>>> import numpy as np
>>> np.set_printoptions(precision=2, suppress=True, linewidth=160, legacy="1.25")
>>> C = np.sign(np.array([[3, 3, 2, -2], [3, 3, 3, 3], [-1, -1, -3, 1], [-1, -3, 1, -3]]))
>>> Y = (np.tril(C, -1) + np.eye(4)) @ (np.triu(C, 1) + np.eye(4))
>>> w = np.array([-2, 2, -3, 2])
>>> F = np.rint(Y * w @ np.linalg.inv(Y)) + 0
>>> F
array([[ -6.,  -1.,  -2.,  -3.],
       [ -8.,  -4., -12.,   2.],
       [  8.,   1.,   4.,   3.],
       [  8.,   1.,   2.,   5.]])
>>> vec = np.array([1, 1, -3, 2])
>>> rhs = F @ vec
>>> rhs
array([-7., 28.,  3., 13.])
>>> np.round(np.linalg.solve(F.T, F[0]), 2) + 0
array([1., 0., 0., 0.])
>>> np.linalg.solve(F, F[:, 2])
array([-0., -0.,  1.,  0.])
>>> np.linalg.solve(F, rhs)
array([ 1.,  1., -3.,  2.])
>>> rng = np.random.default_rng(569792)
>>> idx = rng.permutation(4)
>>> Y = F[:, idx] * rng.choice([-1, 1], 4)
>>> Y
array([[ -2.,   1.,   6.,  -3.],
       [-12.,   4.,   8.,   2.],
       [  4.,  -1.,  -8.,   3.],
       [  2.,  -1.,  -8.,   5.]])
>>> U, _, VT = np.linalg.svd(F.T @ Y)
>>> np.round(np.linalg.lstsq(F, Y)[0], 2) + 0
array([[ 0.,  0., -1.,  0.],
       [ 0., -1.,  0.,  0.],
       [ 1.,  0.,  0.,  0.],
       [ 0.,  0.,  0.,  1.]])
>>> C = np.sign(np.array([[0, -3, 0, 1], [-3, 2, 2, 3], [0, -1, -2, 2], [2, -2, -2, 3]]))
>>> Y = (np.tril(C, -1) + np.eye(4)) @ (np.triu(C, 1) + np.eye(4))
>>> w = np.array([-1, -2, -2, 2])
>>> data = np.rint(Y * w @ np.linalg.inv(Y)) + 0
>>> data
array([[ 2.,  6.,  2.,  3.],
       [ 0.,  0.,  2.,  1.],
       [ 0.,  0., -2.,  0.],
       [ 0., -2., -2., -3.]])
>>> idx = rng.permutation(4)
>>> idx
array([1, 3, 2, 0])
>>> Y = data[idx][:, idx]
>>> np.allclose(Y, data)
False
>>> f = np.array([1, 4, 5])
>>> r1 = np.array([-2, 2, 0, -2])
>>> feats = f[:, None] + r1[None, :]
>>> feats
array([[-1,  3,  1, -1],
       [ 2,  6,  4,  2],
       [ 3,  7,  5,  3]])
>>> rk = np.linalg.matrix_rank(feats)
>>> rk
2
>>> ns = np.linalg.svd(feats)[2][rk:].T
>>> [int(np.linalg.matrix_rank(np.delete(feats, i, axis=0))) for i in range(3)]
[2, 2, 2]
>>> ns @ ns.T
array([[ 0.55,  0.09, -0.18, -0.45],
       [ 0.09,  0.18, -0.36,  0.09],
       [-0.18, -0.36,  0.73, -0.18],
       [-0.45,  0.09, -0.18,  0.55]])
>>> f, r1 = feats[0], feats[2]
>>> f @ r1
20
>>> p = (f @ r1) / (f @ f) * f
>>> p
array([-1.67,  5.  ,  1.67, -1.67])
>>> np.round(np.linalg.norm(f + r1) ** 2 + np.linalg.norm(f - r1) ** 2, 2)
208.0
>>> np.round((r1 - p) @ f, 2)
-0.0
>>> def softmax(z):
...     e = np.exp(z - z.max(axis=-1, keepdims=True))
...     return e / e.sum(axis=-1, keepdims=True)
... 
>>> np.round(softmax(10 * feats[2]), 2) + 0
array([0., 1., 0., 0.])
>>> scores = feats @ feats.T / np.sqrt(4)
>>> np.round(softmax(scores + np.triu(np.full(scores.shape, -np.inf), 1)), 2) + 0
array([[1., 0., 0.],
       [0., 1., 0.],
       [0., 0., 1.]])
>>> softmax(scores).round(6).argmax(axis=1)
array([2, 2, 2])
>>> K = np.load("test15.npy")
>>> K
array([[2, 0, 1, 0, 0, 0, 2, 2, 0],
       [1, 2, 0, 0, 1, 2, 2, 1, 2],
       [0, 0, 2, 0, 2, 0, 2, 2, 2],
       [0, 0, 2, 0, 2, 0, 2, 2, 2],
       [1, 1, 0, 2, 0, 1, 0, 0, 1],
       [2, 2, 1, 1, 2, 0, 0, 0, 0],
       [2, 2, 2, 0, 2, 1, 0, 1, 0]])
>>> U, s, VT = np.linalg.svd(K, full_matrices=False)
>>> (s > 1e-8).sum()
6
>>> np.abs(U[:, 0]).round(6).argmax()
2
>>> s.round(2) + 0
array([8.4 , 4.5 , 3.12, 2.58, 1.92, 1.03, 0.  ])
>>> np.round(VT @ VT.T, 2) + 0
array([[1., 0., 0., 0., 0., 0., 0.],
       [0., 1., 0., 0., 0., 0., 0.],
       [0., 0., 1., 0., 0., 0., 0.],
       [0., 0., 0., 1., 0., 0., 0.],
       [0., 0., 0., 0., 1., 0., 0.],
       [0., 0., 0., 0., 0., 1., 0.],
       [0., 0., 0., 0., 0., 0., 1.]])
>>> Y = K + rng.integers(-2, 3, (7, 6)) @ rng.integers(-2, 3, (6, 9))
>>> Y
array([[ 2,  2,  1, -2,  3, -1,  6,  6,  1],
       [ 2,  7, 10, -1,  5, 11, -6, -4,  5],
       [-4, -4,  2, -2, 12,  0,  8, 10,  8],
       [-1,  3,  6,  2,  8,  5, -3,  5,  9],
       [ 9, -6,  8,  4,  2,  4, -3, -1,  1],
       [ 1,  3, -3,  1, -1, -2,  0, -1,  0],
       [ 6, -2,  8,  5, -1,  4, -6, -3, -5]])
>>> np.linalg.matrix_rank(Y - K, tol=1e-8)
6
>>> Y - K
array([[ 0,  2,  0, -2,  3, -1,  4,  4,  1],
       [ 1,  5, 10, -1,  4,  9, -8, -5,  3],
       [-4, -4,  0, -2, 10,  0,  6,  8,  6],
       [-1,  3,  4,  2,  6,  5, -5,  3,  7],
       [ 8, -7,  8,  2,  2,  3, -3, -1,  0],
       [-1,  1, -4,  0, -3, -2,  0, -1,  0],
       [ 4, -4,  6,  5, -3,  3, -6, -4, -5]])
>>> np.abs(Y - K).sum(axis=1)
array([17, 46, 40, 36, 34, 12, 40])
>>> T = np.stack([Y, 2 * Y, Y[::-1]])
>>> T.shape
(3, 7, 9)
>>> T.sum(axis=0)
array([[ 12,   4,  11,  -1,   8,   1,  12,  15,  -2],
       [  7,  24,  27,  -2,  14,  31, -18, -13,  15],
       [ -3, -18,  14,  -2,  38,   4,  21,  29,  25],
       [ -4,  12,  24,   8,  32,  20, -12,  20,  36],
       [ 23, -22,  26,  10,  18,  12,  -1,   7,  11],
       [  5,  16,   1,   2,   2,   5,  -6,  -7,   5],
       [ 20,  -4,  25,  13,   0,  11, -12,  -3, -14]])
>>> np.linalg.matrix_rank(T.reshape(3, -1))
2
>>> E = np.load("m.npy")
>>> E
array([[13,  0,  0, 12],
       [ 0,  0,  0,  1],
       [ 9,  3,  3,  0],
       [ 0,  0,  0,  0],
       [15,  1,  1,  9],
       [ 1,  2,  3,  0],
       [ 0,  0,  0,  0],
       [ 5,  0,  0,  5],
       [18,  0,  0, 14],
       [ 4,  1,  2,  0],
       [13,  0,  0, 12],
       [ 8,  0,  0, 10],
       [ 6,  4,  4,  0],
       [18,  0,  0, 14],
       [ 9,  3,  3,  0],
       [ 1,  2,  3,  0],
       [18,  0,  0, 14],
       [ 8,  0,  0, 10],
       [ 1,  2,  3,  0],
       [10,  0,  0,  7],
       [ 0,  0,  1,  0],
       [13,  0,  0, 12],
       [18,  0,  0, 14],
       [ 0,  0,  0,  0],
       [ 0,  0,  0,  1],
       [ 0,  0,  2,  0],
       [ 0,  0,  0,  0],
       [ 0,  0,  1,  0],
       [ 9,  3,  3,  0],
       [ 5,  0,  0,  5],
       [ 1,  2,  3,  0],
       [ 7,  0,  1,  2],
       [ 3,  0,  0,  8],
       [ 0,  0,  0,  0],
       [ 5,  0,  0,  5],
       [ 5,  0,  0,  5],
       [ 0,  0,  0,  3],
       [ 0,  0,  1,  0]])
>>> T = E.reshape(38, 2, -1)
>>> np.einsum("ihd,ihd->ih", T, T)
array([[169, 144],
       [  0,   1],
       [ 90,   9],
       [  0,   0],
       [226,  82],
       [  5,   9],
       [  0,   0],
       [ 25,  25],
       [324, 196],
       [ 17,   4],
       [169, 144],
       [ 64, 100],
       [ 52,  16],
       [324, 196],
       [ 90,   9],
       [  5,   9],
       [324, 196],
       [ 64, 100],
       [  5,   9],
       [100,  49],
       [  0,   1],
       [169, 144],
       [324, 196],
       [  0,   0],
       [  0,   1],
       [  0,   4],
       [  0,   0],
       [  0,   1],
       [ 90,   9],
       [ 25,  25],
       [  5,   9],
       [ 49,   5],
       [  9,  64],
       [  0,   0],
       [ 25,  25],
       [ 25,  25],
       [  0,   9],
       [  0,   1]])
>>> Xc = E - E.mean(axis=0)
>>> evecs = np.linalg.svd(Xc)[2][:1]
>>> Y = Xc - Xc @ evecs.T @ evecs
>>> np.round(np.diag(evecs.T @ evecs), 2) + 0
array([0.59, 0.  , 0.  , 0.41])
>>> cov = np.cov(E, rowvar=False)
>>> np.median(E, axis=0)
array([5., 0., 0., 1.])
>>> np.linalg.eigvalsh(cov)[::-1]
array([61.19,  6.49,  0.84,  0.1 ])
>>> np.argwhere(np.triu(np.abs(np.corrcoef(E.T)) > 0.8, 1))
array([[0, 3],
       [1, 2]])
>>> round(float(np.corrcoef(E[:, 2], E[:, 3])[0, 1]), 2)
-0.54
>>> cov.shape
(4, 4)
>>> np.argsort(-E.std(axis=0).round(6), kind="stable")
array([0, 3, 2, 1])
>>> np.polyfit(E[:, 2], E[:, 3], 1)
array([-2.19,  6.25])
>>> np.corrcoef(E.T)
array([[ 1.  , -0.01, -0.18,  0.85],
       [-0.01,  1.  ,  0.92, -0.41],
       [-0.18,  0.92,  1.  , -0.54],
       [ 0.85, -0.41, -0.54,  1.  ]])
>>> P = E @ np.linalg.solve(E.T @ E, E.T)
>>> round(np.trace(P), 2)
4.0
